>>> import numpy as np
>>> np.set_printoptions(precision=2, suppress=True, linewidth=140, sign=" ")
>>> J = np.load("x.npy")
>>> J
array([[ 0,  1,  0],
       [ 1,  0,  1],
       [ 0,  1,  0]])
>>> evals, V = np.linalg.eigh(J)
>>> vec = np.array([3, -1, 2])
>>> np.linalg.eigvalsh(J[1:, 1:])
array([-1.,  1.])
>>> round(vec @ J @ vec / (vec @ vec), 2), round(evals[0], 2), np.round(evals[-1], 2)
(np.float64(-0.71), np.float64(-1.41), np.float64(1.41))
>>> np.round(V * np.abs(evals) @ V.T, 2) + 0
array([[ 0.71,  0.  ,  0.71],
       [ 0.  ,  1.41,  0.  ],
       [ 0.71,  0.  ,  0.71]])
>>> vec @ J @ vec
np.int64(-10)
>>> V * np.maximum(evals, 0) @ V.T
array([[ 0.35,  0.5 ,  0.35],
       [ 0.5 ,  0.71,  0.5 ],
       [ 0.35,  0.5 ,  0.35]])
>>> hat = np.triu(np.array([[4, -8, 1], [8, -6, -9], [8, -5, 6]]), 1) + np.eye(3)
>>> other = hat @ J @ np.linalg.inv(hat)
>>> other
array([[  -8.,  -62., -558.],
       [   1.,   -1.,   -9.],
       [   0.,    1.,    9.]])
>>> np.trace(other), np.trace(J)
(np.float64(0.0), np.int64(0))
>>> np.round(np.poly(other), 2) + 0
array([ 1.,  0., -2.,  0.])
>>> round(float(np.linalg.det(other)), 2)
0.0
>>> A = np.load("mat.npy")
>>> A
array([[-1.11, -0.55, -1.32],
       [ 0.12,  0.04,  0.18],
       [ 0.12, -1.16,  2.48]])
>>> U, sig, VT = np.linalg.svd(A)
>>> np.argmax(sig[:-1] / (sig[1:] + 1e-6)) + 1
np.int64(2)
>>> sig.round(2) + 0
array([ 2.99,  1.39,  0.  ])
>>> other = U[:, :2] @ np.diag(sig[:2]) @ VT[:2]
>>> np.linalg.matrix_rank(other)
np.int64(2)
>>> np.linalg.matrix_rank(A, rtol=0.05)
np.int64(2)
>>> round(float(np.linalg.norm(A - other, 2)), 2), np.round(sig[2], 2)
(0.0, np.float64(0.0))
>>> other
array([[-1.11, -0.55, -1.32],
       [ 0.12,  0.04,  0.18],
       [ 0.12, -1.16,  2.48]])
>>> U, sig, VT = np.linalg.svd(A)
>>> V = VT[:(sig > 1e-8).sum()]
>>> rng = np.random.default_rng(93476)
>>> vec = A[2] + 2 * A[1] + rng.integers(2) * np.eye(3)[0]
>>> vec
array([ 0.36, -1.08,  2.84])
>>> np.linalg.matrix_rank(np.vstack([A, vec]))
np.int64(2)
>>> V.T @ V
array([[ 0.51,  0.44,  0.23],
       [ 0.44,  0.6 , -0.21],
       [ 0.23, -0.21,  0.89]])
>>> np.diag(V.T @ V)
array([ 0.51,  0.6 ,  0.89])
>>> E = np.loadtxt("dump.csv", delimiter=",")
>>> E
array([[-1.,  1.,  1.],
       [ 1., -1.,  1.],
       [ 1.,  1., -1.]])
>>> round(np.linalg.eigvalsh(E).min(), 2)
np.float64(-2.0)
>>> [round(float(np.linalg.det(E[:i, :i])), 2) + 0 for i in range(1, 4)]
[-1.0, 0.0, 4.0]
>>> np.allclose(E, E.T)
True
>>> (E - E.T) / 2
array([[ 0.,  0.,  0.],
       [ 0.,  0.,  0.],
       [ 0.,  0.,  0.]])
>>> (E + E.T) / 2
array([[-1.,  1.,  1.],
       [ 1., -1.,  1.],
       [ 1.,  1., -1.]])
>>> E.inv()
Traceback (most recent call last):
  File "<python-input-42>", line 1, in <module>
    E.inv()
    ^^^^^
AttributeError: 'numpy.ndarray' object has no attribute 'inv'
>>> other = np.linalg.invert(E)
Traceback (most recent call last):
  File "<python-input-43>", line 1, in <module>
    other = np.linalg.invert(E)
            ^^^^^^^^^^^^^^^^
AttributeError: module 'numpy.linalg' has no attribute 'invert'
>>> other = np.linalg.inv(E)
>>> (np.abs(other) > 1e-9).astype(int)
array([[ 0,  1,  1],
       [ 1,  0,  1],
       [ 1,  1,  0]])
>>> np.linalg.det(E) * other
array([[-0.,  2.,  2.],
       [ 2.,  0.,  2.],
       [ 2.,  2.,  0.]])
>>> F = np.load("arr.npy")
>>> F
array([[-2.,  1.,  1.],
       [ 1., -2.,  1.],
       [ 1.,  1., -2.]])
>>> U, sig, VT = np.linalg.svd(F)
>>> sig.round(2) + 0
array([ 3.,  3.,  0.])
>>> np.argmax(sig[:-1] / (sig[1:] + 1e-6)) + 1
np.int64(2)
>>> other = U[:, :2] @ np.diag(sig[:2]) @ VT[:2]
>>> np.linalg.matrix_rank(F, rtol=0.05)
np.int64(2)
